>>> import numpy as np
>>> from numpy import linalg as LA
>>> np.set_printoptions(suppress=True, linewidth=200)
>>> def rnd(a):
...     return np.round(a, 2) + 0
... 
>>> E = np.loadtxt("m.csv", delimiter=",")
>>> E
array([[ -1.4,   1.1,   0.2,  -1. ,   0.9,  -0.4],
       [  1.2,  -0.4,   0. ,   0.7,   1.3,   0.8],
       [ -0.7,  -0.8,   0.4,  -0.9,   1.7,  -1. ],
       [  0.4,   0.3,   0.8,  -2.7,  -0.8,   0.2],
       [-18. ,   0. ,   6. ,   7. ,  -4. ,  -4. ],
       [  0.5,   1. ,  -1.9,  -2. ,  -0.6,   1.8],
       [  0.7,   0.8,   0.4,  -0.4,   0.1,   0. ],
       [  0. ,   1. ,  -1.6,  -1.4,   1.3,  -1.1],
       [ -0.6,  -1.1,  -1.3,   0.9,  -0.1,   1.6],
       [  0.2,   0.7,  -0.9,  -0.2,   1.6,  -1.1],
       [  0. ,   1.4,  -0.9,   0.3,  -1.2,  -0.1],
       [ -0.8,   0.2,  -0.2,  -0.3,   3.7,   0. ],
       [  0.3,   0.4,  -0.6,   1. ,  -1.5,  -0.7]])
>>> def softmax(z):
...     e = np.exp(z - z.max(axis=-1, keepdims=True))
...     return e / e.sum(axis=-1, keepdims=True)
... 
>>> rnd(softmax(E[7]))
array([0.12, 0.33, 0.02, 0.03, 0.45, 0.04])
>>> att = E @ E.T / np.sqrt(6)
>>> softmax(att).round(6).argmax(axis=1)
array([ 4,  1, 11,  3,  4,  5,  3,  7,  8, 11, 10, 11,  4])
>>> J = np.loadtxt("case19.csv", delimiter=",")
>>> J
array([[ 1.17, -2.88, -4.14,  7.58,  5.57, -0.64, -1.23],
       [-1.96, -2.91, -6.17,  7.02,  6.92, -1.  , -2.91],
       [ 0.04, -2.74, -6.33,  8.91,  5.07, -0.1 , -0.83],
       [-0.15, -4.07,  6.69,  5.84,  2.16, -5.2 ,  0.1 ],
       [ 2.38, -3.14,  4.28,  5.47,  0.34, -5.22,  2.06],
       [ 0.22, -7.59, -2.15, -5.9 , -2.6 ,  2.63,  1.57],
       [ 0.89, -3.15,  6.61,  6.24, -0.46, -4.52,  2.14],
       [-0.42, -1.  , -3.23,  6.01,  7.45,  1.  , -0.94],
       [-1.36, -7.72, -2.81, -5.91, -1.99,  1.89, -0.43],
       [ 1.06, -2.9 ,  7.14,  6.17, -0.09, -3.49,  0.7 ],
       [-0.85, -8.75, -2.42, -7.58, -2.63,  1.51, -1.15],
       [ 0.67, -3.33,  5.4 ,  4.5 ,  0.62, -6.32,  2.34],
       [ 2.03, -3.88,  6.89,  6.  ,  0.81, -6.24,  0.04],
       [ 0.45, -2.38,  6.66,  3.73,  1.8 , -4.44,  2.71],
       [-0.7 , -8.44, -4.8 , -6.59, -5.48,  2.91,  1.37],
       [-1.15, -2.46,  5.91,  6.74,  0.35, -5.58,  1.49],
       [-0.26, -1.89,  6.49,  5.65,  1.61, -5.19,  1.01],
       [-0.5 , -3.33, -5.27,  8.44,  6.19,  1.08, -2.37],
       [ 1.38, -7.44, -3.57, -7.07, -3.78,  1.87,  0.55],
       [-2.11, -6.95, -2.11, -5.27, -1.96,  2.9 , -1.03],
       [ 0.95, -7.85, -2.16, -4.97, -3.77,  1.07,  0.99],
       [-1.35, -6.97, -3.61, -8.79, -3.53,  1.24,  0.25],
       [-0.17, -5.62, -3.4 , -7.98, -3.02,  1.94, -1.63],
       [ 0.51, -3.55,  5.84,  6.26,  1.73, -6.22,  3.12],
       [-1.55, -6.64, -3.23, -7.2 , -2.02,  0.04,  0.77],
       [ 1.69, -2.96,  5.93,  5.88,  1.02, -3.87,  2.94],
       [ 0.09, -1.55, -5.18,  7.4 ,  6.15,  1.2 , -2.09],
       [-2.61, -1.94, -4.77,  7.29,  6.72, -1.52, -1.1 ],
       [ 0.72, -2.97,  4.65,  4.99,  0.91, -4.8 ,  2.91],
       [-0.41, -5.76, -3.59, -6.49, -2.68,  2.37, -0.55],
       [ 2.82, -4.06,  6.32,  7.26,  0.79, -5.57,  1.48],
       [-0.01, -3.34,  4.82,  4.97, -0.55, -5.57,  2.44],
       [ 1.41, -3.59,  4.77,  7.05,  1.17, -3.97,  1.08]])
>>> labels = J[:, 5] > np.median(J[:, 5])
>>> u = J[labels].mean(axis=0) - J[~labels].mean(axis=0)
>>> ((J - J.mean(axis=0)) @ u > 0).astype(int)
array([0, 1, 1, 0, 0, 1, 0, 0, 1, 0, 1, 0, 0, 0, 1, 0, 0, 1, 1, 1, 1, 1, 1, 0, 1, 0, 1, 0, 0, 1, 0, 0, 0])
>>> rnd(u)
array([-0.85, -2.61, -8.18, -8.16, -1.71,  6.06, -1.75])
>>> rnd((((J - J.mean(axis=0)) @ u > 0) == labels).mean())
np.float64(0.91)
>>> Z = J[[11, 17]].astype(float)
>>> for _ in range(3):
...     labels = LA.norm(J[:, None] - Z, axis=-1).argmin(axis=1)
...     Z = np.array([J[labels == j].mean(axis=0) for j in range(2)])
... 
>>> labels
array([1, 1, 1, 0, 0, 0, 0, 1, 0, 0, 0, 0, 0, 0, 0, 0, 0, 1, 0, 0, 0, 0, 0, 0, 0, 0, 1, 1, 0, 0, 0, 0, 0])
>>> rnd(Z)
array([[ 0.27, -4.9 ,  2.1 ,  0.5 , -0.82, -2.15,  1.05],
       [-0.6 , -2.34, -5.01,  7.52,  6.3 ,  0.  , -1.64]])
>>> np.bincount(labels)
array([26,  7])
>>> Ac = (J - J.mean(axis=0)) / J.std(axis=0)
>>> np.argwhere(np.abs(Ac) > 2)
array([[ 1,  6],
       [27,  0],
       [30,  0]])
>>> coef = LA.lstsq(np.delete(Ac, 3, axis=1), Ac[:, 3])[0]
>>> rnd(coef)
array([ 0.15,  0.16,  0.06,  0.62, -0.31,  0.01])
>>> np.abs(coef).argmax()
np.int64(3)
>>> A = np.loadtxt("out3.csv", delimiter=",")
>>> A
array([[ 0.65,  0.35,  0.25, -0.03,  0.18,  0.34, -1.  ,  0.15],
       [ 0.47,  0.47,  0.34, -0.06,  0.06,  0.1 , -1.02, -0.1 ],
       [-0.45,  0.17,  0.11, -0.15,  0.02, -0.11, -0.14, -0.09],
       [ 0.02,  0.22,  0.06,  0.13, -0.13, -0.13, -0.41, -0.04],
       [ 0.83,  0.51,  0.11,  0.44, -0.29, -0.15, -1.36,  0.14],
       [-0.16,  0.69,  0.4 ,  0.01,  0.25,  0.13, -0.99, -0.27],
       [-0.31,  0.02, -0.03, -0.05,  0.39,  0.42,  0.18, -0.11],
       [-0.07,  0.33,  0.23, -0.21,  0.09,  0.09, -0.51, -0.14],
       [ 0.46, -0.23, -0.15,  0.25, -0.35, -0.34,  0.12,  0.19],
       [-0.65, -0.28, -0.13, -0.28,  0.2 ,  0.06,  0.91, -0.11]])
>>> vec = np.array([-1, 0, 2, 0, -2, -1, 0, -1])
>>> target = A @ vec
>>> rnd(target)
array([-1.  ,  0.09,  0.83,  0.53, -0.02,  0.6 , -0.84,  0.4 ,  0.09,  0.04])
>>> rng = np.random.default_rng(74009)
>>> target = target + 0.1 * rng.normal(size=10)
>>> rnd(target)
array([-0.91,  0.09,  0.79,  0.56,  0.01,  0.51, -1.08,  0.4 ,  0.08,  0.01])
>>> coef, *_ = LA.lstsq(A, target)
>>> coef.round()
array([-1.,  3.,  3., -0., -4.,  0.,  2.,  1.])
>>> rnd(coef)
array([-0.82,  2.77,  3.48, -0.11, -4.16,  0.36,  1.72,  0.82])
>>> rnd(A.T @ (target - A @ coef))
array([0., 0., 0., 0., 0., 0., 0., 0.])
>>> A @ A
Traceback (most recent call last):
  File "<python-input-39>", line 1, in <module>
    A @ A
    ~~^~~
ValueError: matmul: Input operand 1 has a mismatch in its core dimension 0, with gufunc signature (n?,k),(k,m?)->(n?,m?) (size 10 is different from 8)
>>> gram = A.T @ A
>>> (A @ A.T).shape
(10, 10)
>>> rnd(gram)
array([[ 2.3 ,  0.74,  0.31,  0.71, -0.57, -0.16, -2.6 ,  0.45],
       [ 0.74,  1.4 ,  0.76,  0.15,  0.15,  0.23, -2.77, -0.19],
       [ 0.31,  0.76,  0.46, -0.03,  0.16,  0.19, -1.44, -0.14],
       [ 0.71,  0.15, -0.03,  0.43, -0.34, -0.22, -0.68,  0.18],
       [-0.57,  0.15,  0.16, -0.34,  0.52,  0.46,  0.12, -0.23],
       [-0.16,  0.23,  0.19, -0.22,  0.46,  0.5 , -0.25, -0.13],
       [-2.6 , -2.77, -1.44, -0.68,  0.12, -0.25,  6.19,  0.03],
       [ 0.45, -0.19, -0.14,  0.18, -0.23, -0.13,  0.03,  0.21]])
>>> np.allclose(gram, gram.T)
True
>>> rnd(LA.eigvalsh(gram)[::-1])
array([9.01, 2.25, 0.56, 0.14, 0.03, 0.01, 0.  , 0.  ])
>>> X = np.array([[-1.0, -7.0, -3.0, -3.0],
...     [0.0, 8.0, 4.0, 4.0],
...     [0.0, -7.0, -4.0, -3.0],
...     [0.0, -13.0, -6.0, -7.0]])
>>> # rows and columns are dependent
>>> labels = rng.permutation(4)
>>> labels
array([1, 2, 3, 0])
>>> other = X[labels][:, labels]
>>> np.allclose(other, X)
False
>>> np.diag(other)
array([ 8., -4., -7., -1.])
